% ipython --no-banner

In [1]: import numpy as np

In [2]: np.set_printoptions(precision=2, suppress=True, linewidth=120)

In [3]: W0 = np.load("case12.npy")

In [4]: W0
Out[4]: 
array([[ 0,  0,  0,  0],
       [-4,  1,  2, -1],
       [ 0, -2,  0,  0],
       [-4,  2, -2, -1]])

In [5]: # null space of dimension 1

In [6]: rng = np.random.default_rng(7744)

In [7]: A2 = W0 + rng.integers(-2, 3, (4, 3)) @ rng.integers(-2, 3, (3, 4))

In [8]: print(A2)
[[-2 -4 -2  6]
 [-5  4  3 -2]
 [ 1  5  2 -5]
 [-1  1 -3 -2]]

In [9]: print(np.round(np.linalg.svd(A2 - W0, compute_uv=False), 2) + 0)
[11.92  4.32  1.45  0.  ]

In [10]: print(np.abs(A2 - W0).sum(axis=1))
[14  6 15  6]

In [11]: A2 - W0
Out[11]: 
array([[-2, -4, -2,  6],
       [-1,  3,  1, -1],
       [ 1,  7,  2, -5],
       [ 3, -1, -1, -1]])

In [12]: rank = np.linalg.matrix_rank(W0)

In [13]: rank
Out[13]: np.int64(3)

In [14]: N = np.linalg.svd(W0)[2][rank:].T

In [15]: N.shape
Out[15]: (4, 1)

In [16]: [int(np.linalg.matrix_rank(W0[:, :j + 1])) for j in range(4)]
Out[16]: [1, 2, 3, 3]

In [17]: K = np.load("mat.npy")

In [18]: K
Out[18]: 
array([[-1, -1,  1,  1],
       [-3, -3, -1, -1],
       [ 0,  0,  2,  2]])

In [19]: A2 = np.array([[-5, -9], [-8, 6]])

In [20]: basis = np.kron(A2, K)

In [21]: np.round(np.linalg.norm(basis, 2), 2), np.round(np.linalg.norm(A2, 2) * np.linalg.norm(K, 2), 2)
Out[21]: (np.float64(50.41), np.float64(50.41))

In [22]: u = np.array([5, 1, -3])

In [23]: print(np.convolve(K[0], u))
[-5 -6  7  9 -2 -3]

In [24]: [round(float(x), 2) for x in np.linalg.svd(K, compute_uv=False)[:3]]
Out[24]: [4.65, 3.22, 0.0]

In [25]: np.argsort(-np.linalg.norm(K, axis=0).round(6), kind="stable")[:3]
Out[25]: array([0, 1, 2])

In [26]: round(float(np.linalg.norm(K, 2) / np.linalg.norm(K)), 2)
Out[26]: 0.82

In [27]: Uu, sigma, vt = np.linalg.svd(K)

In [28]: vecs = vt[:(sigma > 1e-8).sum()]

In [29]: x0 = K[2] + 3 * K[1] + rng.integers(2) * np.eye(4)[3]

In [30]: print(x0)
[-9. -9. -1. -1.]

In [31]: np.diag(vecs.T @ vecs)
Out[31]: array([0.5, 0.5, 0.5, 0.5])

In [32]: t = np.radians(90)

In [33]: R = np.eye(4)

In [34]: R[3, 3] = R[0, 0] = np.cos(t)

In [35]: R[3, 0], R[0, 3] = -np.sin(t), np.sin(t)

In [36]: R.round(2) + 0
Out[36]: 
array([[ 0.,  0.,  0.,  1.],
       [ 0.,  1.,  0.,  0.],
       [ 0.,  0.,  1.,  0.],
       [-1.,  0.,  0.,  0.]])

In [37]: A2 = K @ R.T

In [38]: A2.round(2) + 0
Out[38]: 
array([[ 1., -1.,  1.,  1.],
       [-1., -3., -1.,  3.],
       [ 2.,  0.,  2.,  0.]])

In [39]: np.allclose(K @ K.T, A2 @ A2.T)
Out[39]: True

In [40]: print(np.allclose(np.linalg.norm(K, axis=1), np.linalg.norm(A2, axis=1)))
True

In [41]: M = np.load("w.npy")

In [42]: print(M)
[[ 3 -3 -3  2]
 [-2 -2  2  1]
 [ 1  1  1  3]
 [-1  0  3 -2]]

In [43]: round(float(np.linalg.det(M.T)), 2)
Out[43]: 130.0

In [44]: np.einsum("ij,ji->", M, M)
Out[44]: np.int64(42)

In [45]: np.round(np.linalg.eigvals(M).sum().real, 2)
Out[45]: np.float64(0.0)

In [46]: print(np.poly(M))
[  1.   0. -21.  -6. 130.]

In [47]: np.kron(np.eye(2, dtype=int), M)
Out[47]: 
array([[ 3, -3, -3,  2,  0,  0,  0,  0],
       [-2, -2,  2,  1,  0,  0,  0,  0],
       [ 1,  1,  1,  3,  0,  0,  0,  0],
       [-1,  0,  3, -2,  0,  0,  0,  0],
       [ 0,  0,  0,  0,  3, -3, -3,  2],
       [ 0,  0,  0,  0, -2, -2,  2,  1],
       [ 0,  0,  0,  0,  1,  1,  1,  3],
       [ 0,  0,  0,  0, -1,  0,  3, -2]])

In [48]: hat = np.triu(np.array([[-2, 0, 0, -2], [-3, -3, -3, -1], [3, 3, 0, -1], [-3, -2, -3, 0]]), 1) + np.eye(4)

In [49]: A2 = hat @ M @ np.linalg.inv(hat)

In [50]: hat @ M - M @ hat
Out[50]: 
array([[  2.,   0., -15.,   4.],
       [ -2.,  -3., -12., -11.],
       [  1.,   0.,   0.,   6.],
       [  0.,   0.,   0.,   1.]])

In [51]: np.round(np.linalg.det(A2), 2)
Out[51]: np.float64(130.0)

In [52]: feats = np.load("block17.npy")

In [53]: feats
Out[53]: 
array([[ 1, -1, -1,  1, -1,  1,  1, -1],
       [ 1,  1, -1, -1, -1, -1,  1,  1],
       [ 1, -1, -1,  1,  1, -1, -1,  1]])

In [54]: u, g = feats[0], feats[2]

In [55]: u @ u
Out[55]: np.int64(8)

In [56]: p = (u @ g) / (u @ u) * u

In [57]: p
Out[57]: array([ 0., -0., -0.,  0., -0.,  0.,  0., -0.])

In [58]: g - p
Out[58]: array([ 1., -1., -1.,  1.,  1., -1., -1.,  1.])

In [59]: np.round(np.linalg.norm(u + g) ** 2 + np.linalg.norm(u - g) ** 2, 2)
Out[59]: np.float64(32.0)

In [60]: Uu, sigma, vt = np.linalg.svd(feats, full_matrices=False)

In [61]: np.round(Uu.T @ Uu, 2) + 0
Out[61]: 
array([[1., 0., 0.],
       [0., 1., 0.],
       [0., 0., 1.]])

In [62]: print(np.round(vt @ vt.T, 2) + 0)
[[1. 0. 0.]
 [0. 1. 0.]
 [0. 0. 1.]]

In [63]: print(Uu.shape, sigma.shape, vt.shape)
(3, 3) (3,) (3, 8)

In [64]: A2 = feats[0, 0] * feats[1:] - np.outer(feats[1:, 0], feats[0])

In [65]: A2
Out[65]: 
array([[ 0,  2,  0, -2,  0, -2,  0,  2],
       [ 0,  0,  0,  0,  2, -2, -2,  2]])

In [66]: np.flatnonzero(~A2.round(6).any(axis=1))
Out[66]: array([], dtype=int64)

In [67]: F = np.diag(3 * np.array([7, 3, 3, 7])) + np.array([[-1, -2, -1, -2], [0, -2, 2, 2], [1, 2, 0, 0], [-2, -2, -2, -2]])

In [68]: F
Out[68]: 
array([[20, -2, -1, -2],
       [ 0,  7,  2,  2],
       [ 1,  2,  9,  0],
       [-2, -2, -2, 19]])

In [69]: A2 = np.linalg.inv(F)

In [70]: print(np.linalg.det(F) * A2)
[[1149.  332.   73.   86.]
 [   6. 3407. -836. -358.]
 [-129. -794. 2720.   70.]
 [ 108.  310.  206. 1183.]]

In [71]: print(round(float(np.linalg.cond(F)), 2))
3.76

In [72]: print(np.round(F @ A2, 2) + 0)
[[1. 0. 0. 0.]
 [0. 1. 0. 0.]
 [0. 0. 1. 0.]
 [0. 0. 0. 1.]]

In [73]: arr = np.load("x.npy")

In [74]: print(arr)
[[ 0.6  1.7  4. ]
 [-0.7  2.  -1.5]
 [-0.5  0.4  0.5]]

In [75]: print(K.ravel(order="F"))
[-1 -3  0 -1 -3  0  1 -1  2  1 -1  2]

In [76]: K.reshape(-1, 2)
Out[76]: 
array([[-1, -1],
       [ 1,  1],
       [-3, -3],
       [-1, -1],
       [ 0,  0],
       [ 2,  2]])

In [77]: t3 = K.reshape(3, 2, -1)

In [78]: t3.sum(axis=1)
Out[78]: 
array([[ 0,  0],
       [-4, -4],
       [ 2,  2]])

In [79]: t3.transpose(1, 0, 2)
Out[79]: 
array([[[-1, -1],
        [-3, -3],
        [ 0,  0]],

       [[ 1,  1],
        [-1, -1],
        [ 2,  2]]])

In [80]: np.swapaxes(t3, 1, 2)[0]
Out[80]: 
array([[-1,  1],
       [-1,  1]])

In [81]: print(np.einsum("ihd,jhd->hij", t3, t3).shape)
(2, 3, 3)

In [82]: data = np.loadtxt("dump.csv", delimiter=",")

In [83]: data
Out[83]: 
array([[ 1.29, -0.5 , -0.2 , -0.79],
       [-0.5 ,  1.65, -0.14, -0.56],
       [-0.2 , -0.14,  1.94, -0.23],
       [-0.79, -0.56, -0.23,  1.11]])

In [84]: rank = np.linalg.matrix_rank(data)

In [85]: rank
Out[85]: np.int64(3)

In [86]: N = np.linalg.svd(data)[2][rank:].T

In [87]: N @ N.T
Out[87]: 
array([[0.35, 0.25, 0.1 , 0.4 ],
       [0.25, 0.17, 0.07, 0.28],
       [0.1 , 0.07, 0.03, 0.11],
       [0.4 , 0.28, 0.11, 0.44]])

In [88]: np.round(data @ N, 2) + 0
Out[88]: 
array([[0.],
       [0.],
       [0.],
       [0.]])

In [89]: Uu, sigma, vt = np.linalg.svd(data)

In [90]: vecs = vt[:(sigma > 1e-8).sum()]

In [91]: x0 = data[1] + -2 * data[2] + rng.integers(2) * np.eye(4)[3]

In [92]: print(x0)
[-0.09  1.94 -4.03  0.9 ]

In [93]: np.allclose(vecs.T @ vecs @ x0, x0)
Out[93]: False

In [94]: round(float(np.linalg.norm(x0 - vecs.T @ vecs @ x0)), 2)
Out[94]: 0.67

In [95]: np.abs(np.diag(np.linalg.qr(data)[1])) > 1e-9
Out[95]: array([ True,  True,  True, False])

In [96]: data @ np.linalg.pinv(data) @ data
Out[96]: 
array([[ 1.29, -0.5 , -0.2 , -0.79],
       [-0.5 ,  1.65, -0.14, -0.56],
       [-0.2 , -0.14,  1.94, -0.23],
       [-0.79, -0.56, -0.23,  1.11]])

In [97]: np.linalg.lstsq(data[:-1].T, data[-1])[2]
Out[97]: np.int32(3)

In [98]: print(np.allclose(data[:-1].T @ np.linalg.lstsq(data[:-1].T, data[-1])[0], data[-1]))
True

In [99]: np.linalg.cond(data) > 100
Out[99]: np.True_

In [100]: hat = np.triu(np.array([[-3, -5, 4, -3], [-4, 2, 5, -2], [5, -5, -1, -1], [1, 2, 2, 1]]), 1) + np.eye(4)

In [101]: A2 = hat @ data @ np.linalg.inv(hat)

In [102]: np.linalg.matrix_rank(A2)
Out[102]: np.int64(3)

In [103]: round(float(np.linalg.det(A2)), 2)
Out[103]: -0.0

In [104]: mat = np.load("a.npy")

In [105]: mat
Out[105]: 
array([[-0.18,  0.85, -0.49],
       [ 0.21, -0.9 ,  0.56],
       [ 0.18, -0.85,  0.49],
       [ 0.42, -1.  ,  0.87],
       [ 0.26, -0.96,  0.67],
       [ 0.21, -0.9 ,  0.56],
       [-0.12,  0.69, -0.35],
       [ 0.29, -0.97,  0.72],
       [ 0.21, -0.9 ,  0.56],
       [ 0.24, -0.93,  0.62],
       [ 0.18, -0.85,  0.49],
       [ 0.18, -0.85,  0.49],
       [-0.24,  0.93, -0.62],
       [-0.18,  0.85, -0.49]])

In [106]: # rows 1 and 5 are equal

In [107]: Xs = mat - mat.mean(axis=1)
---------------------------------------------------------------------------
ValueError                                Traceback (most recent call last)
Cell In[107], line 1
----> 1 Xs = mat - mat.mean(axis=1)

ValueError: operands could not be broadcast together with shapes (14,3) (14,) 

In [108]: Xs = mat - mat.mean(axis=0)

In [109]: Uu, sigma, vt = np.linalg.svd(Xs, full_matrices=False)

In [110]: print(np.round(sigma ** 2 / (sigma ** 2).sum(), 2) + 0)
[0.99 0.01 0.  ]

In [111]: np.linalg.matrix_rank(Xs)
Out[111]: np.int64(3)

In [112]: (np.sign(Uu[:, 0]) == np.sign(Uu[0, 0])).astype(int)
Out[112]: array([1, 0, 0, 0, 0, 0, 1, 0, 0, 0, 0, 0, 1, 1])

In [113]: np.abs(Uu[:, 0]).argmax()
Out[113]: np.int64(12)

In [114]: sigma
Out[114]: array([3.57, 0.29, 0.03])

In [115]: round((sigma ** 2).sum() ** 2 / (sigma ** 4).sum(), 2)
Out[115]: np.float64(1.01)

In [116]: np.abs(vt[0]).argmax()
Out[116]: np.int64(1)

In [117]: vt[0] * np.sign(vt[0, np.abs(vt[0]).argmax()])
Out[117]: array([-0.2 ,  0.83, -0.53])
